$ python3 -q
>>> import numpy as np
>>> np.set_printoptions(precision=3, suppress=True, linewidth=100, floatmode="fixed")
>>> def rnd(a):
...     return np.round(a, 3) + 0
... 
>>> data = np.minimum.outer(np.arange(1, 11), np.arange(1, 11)) * 4
>>> data
array([[ 4,  4,  4,  4,  4,  4,  4,  4,  4,  4],
       [ 4,  8,  8,  8,  8,  8,  8,  8,  8,  8],
       [ 4,  8, 12, 12, 12, 12, 12, 12, 12, 12],
       [ 4,  8, 12, 16, 16, 16, 16, 16, 16, 16],
       [ 4,  8, 12, 16, 20, 20, 20, 20, 20, 20],
       [ 4,  8, 12, 16, 20, 24, 24, 24, 24, 24],
       [ 4,  8, 12, 16, 20, 24, 28, 28, 28, 28],
       [ 4,  8, 12, 16, 20, 24, 28, 32, 32, 32],
       [ 4,  8, 12, 16, 20, 24, 28, 32, 36, 36],
       [ 4,  8, 12, 16, 20, 24, 28, 32, 36, 40]])
>>> evals, V = np.linalg.eigh(data)
>>> rnd(evals)
array([  1.023,   1.095,   1.232,   1.465,   1.861,   2.572,   4.000,   7.492,  20.196, 179.064])
>>> rnd(np.linalg.eigvalsh(data + -1 * np.eye(10)))
array([  0.023,   0.095,   0.232,   0.465,   0.861,   1.572,   3.000,   6.492,  19.196, 178.064])
>>> rnd(V.T @ data @ V)
array([[  1.023,   0.000,   0.000,   0.000,   0.000,   0.000,   0.000,   0.000,   0.000,   0.000],
       [  0.000,   1.095,   0.000,   0.000,   0.000,   0.000,   0.000,   0.000,   0.000,   0.000],
       [  0.000,   0.000,   1.232,   0.000,   0.000,   0.000,   0.000,   0.000,   0.000,   0.000],
       [  0.000,   0.000,   0.000,   1.465,   0.000,   0.000,   0.000,   0.000,   0.000,   0.000],
       [  0.000,   0.000,   0.000,   0.000,   1.861,   0.000,   0.000,   0.000,   0.000,   0.000],
       [  0.000,   0.000,   0.000,   0.000,   0.000,   2.572,   0.000,   0.000,   0.000,   0.000],
       [  0.000,   0.000,   0.000,   0.000,   0.000,   0.000,   4.000,   0.000,   0.000,   0.000],
       [  0.000,   0.000,   0.000,   0.000,   0.000,   0.000,   0.000,   7.492,   0.000,   0.000],
       [  0.000,   0.000,   0.000,   0.000,   0.000,   0.000,   0.000,   0.000,  20.196,   0.000],
       [  0.000,   0.000,   0.000,   0.000,   0.000,   0.000,   0.000,   0.000,   0.000, 179.064]])
>>> (evals > 1e-8).sum(), (evals < -1e-8).sum()
(np.int64(10), np.int64(0))
>>> rnd(V @ np.diag(evals) @ V.T)
array([[ 4.000,  4.000,  4.000,  4.000,  4.000,  4.000,  4.000,  4.000,  4.000,  4.000],
       [ 4.000,  8.000,  8.000,  8.000,  8.000,  8.000,  8.000,  8.000,  8.000,  8.000],
       [ 4.000,  8.000, 12.000, 12.000, 12.000, 12.000, 12.000, 12.000, 12.000, 12.000],
       [ 4.000,  8.000, 12.000, 16.000, 16.000, 16.000, 16.000, 16.000, 16.000, 16.000],
       [ 4.000,  8.000, 12.000, 16.000, 20.000, 20.000, 20.000, 20.000, 20.000, 20.000],
       [ 4.000,  8.000, 12.000, 16.000, 20.000, 24.000, 24.000, 24.000, 24.000, 24.000],
       [ 4.000,  8.000, 12.000, 16.000, 20.000, 24.000, 28.000, 28.000, 28.000, 28.000],
       [ 4.000,  8.000, 12.000, 16.000, 20.000, 24.000, 28.000, 32.000, 32.000, 32.000],
       [ 4.000,  8.000, 12.000, 16.000, 20.000, 24.000, 28.000, 32.000, 36.000, 36.000],
       [ 4.000,  8.000, 12.000, 16.000, 20.000, 24.000, 28.000, 32.000, 36.000, 40.000]])
